$ python -q
>>> import numpy as np
>>> from numpy import linalg as LA
>>> np.set_printoptions(precision=1, suppress=True, linewidth=200, legacy="1.25")
>>> tidy = lambda a: np.round(a, 1) + 0
>>> M = np.array([[1, 3, 1, 4, -1],
...     [1, 3, 2, -1, 2],
...     [5, -4, 3, 4, 0],
...     [1, 3, 0, 12, -1],
...     [-2, -5, -3, -5, 15]])
>>> q = M.astype(float).copy()
>>> for j in range(5):
...     q[:, j] -= q[:, :j] @ (q[:, :j].T @ q[:, j])
...     q[:, j] /= LA.norm(q[:, j])
... 
>>> print(tidy(q.T @ q))
[[1. 0. 0. 0. 0.]
 [0. 1. 0. 0. 0.]
 [0. 0. 1. 0. 0.]
 [0. 0. 0. 1. 0.]
 [0. 0. 0. 0. 1.]]
>>> M2 = M[0, 0] * M[1:] - np.outer(M[1:, 0], M[0])
>>> print(M2)
[[  0   0   1  -5   3]
 [  0 -19  -2 -16   5]
 [  0   0  -1   8   0]
 [  0   1  -1   3  13]]
>>> print(LA.matrix_rank(M2), LA.matrix_rank(M))
4 5
>>> print(np.flatnonzero(~M2.round(6).any(axis=1)))
[]
>>> print(M[:, 0] / M[0, 0])
[ 1.  1.  5.  1. -2.]
>>> rng = np.random.default_rng(95)
>>> z = rng.permutation(5)
>>> print(z)
[2 3 1 0 4]
>>> M2 = M[z][:, z]
>>> print(np.allclose(M2, M))
False
>>> print(tidy(LA.det(M2)), tidy(LA.det(M[z])))
1137.0 -1137.0
>>> print([round(float(x), 1) for x in LA.svd(M, compute_uv=False)[:3]])
[18.9, 11.2, 7.2]
>>> print(np.argsort(-LA.norm(M, axis=0).round(6), kind="stable")[:3])
[4 3 1]
>>> print(LA.cond(M) > 100)
True
>>> print(tidy(LA.norm(M, 2) / LA.norm(M)))
0.8
>>> print(tidy(np.abs(LA.svd(M)[2][-1])))
[0.7 0.2 0.7 0.1 0. ]
>>> print(LA.matrix_rank(M, rtol=0.1))
4
>>> m1 = np.load("a.npy")
>>> print(m1)
[[ -1.2 -17.8  -9.1]
 [-14.2   0.  -14.1]
 [-17.4  -7.8  -6.2]
 [  8.6  -2.9  17.8]
 [-16.8   8.5   6.8]
 [-17.   -7.1  -7.9]
 [-13.2   0.1 -15. ]
 [  1.4 -16.8  10.8]
 [ -1.1  17.5   9.6]
 [ -9.9 -16.    6.8]
 [ 12.9  15.1   2. ]
 [-11.5 -15.4  -5.6]
 [-17.1   4.7   9.2]
 [ -8.1 -16.3   8.4]
 [ -9.6 -17.6   0.5]
 [ -7.9 -10.8 -14.9]
 [ 15.5  -0.9  12.6]
 [  2.7 -15.1  12.9]
 [  3.2  15.3  12.5]
 [ -8.3  -7.4 -16.6]
 [  4.4  16.8 -10. ]]
>>> gram = np.cov(m1, rowvar=False)
>>> print(tidy(LA.eigvalsh(gram)[::-1]))
[193.8 128.9  58.5]
>>> print(tidy(gram))
[[103.1  33.2  51.1]
 [ 33.2 153.6  15. ]
 [ 51.1  15.  124.5]]
>>> print(gram.shape)
(3, 3)
>>> print(np.argsort(-m1.std(axis=0).round(6), kind="stable"))
[1 2 0]
>>> E = np.load("m.npy")
>>> print(E)
[[-6 -8  9]
 [ 0  5 -6]
 [ 0  0  9]]
>>> print(LA.matrix_rank(E - E[0, 0] * np.eye(3)))
2
>>> print(E @ E)
[[ 36   8  75]
 [  0  25 -84]
 [  0   0  81]]
>>> print([int(LA.matrix_rank(LA.matrix_power(E, p))) for p in range(1, 4)])
[3, 3, 3]
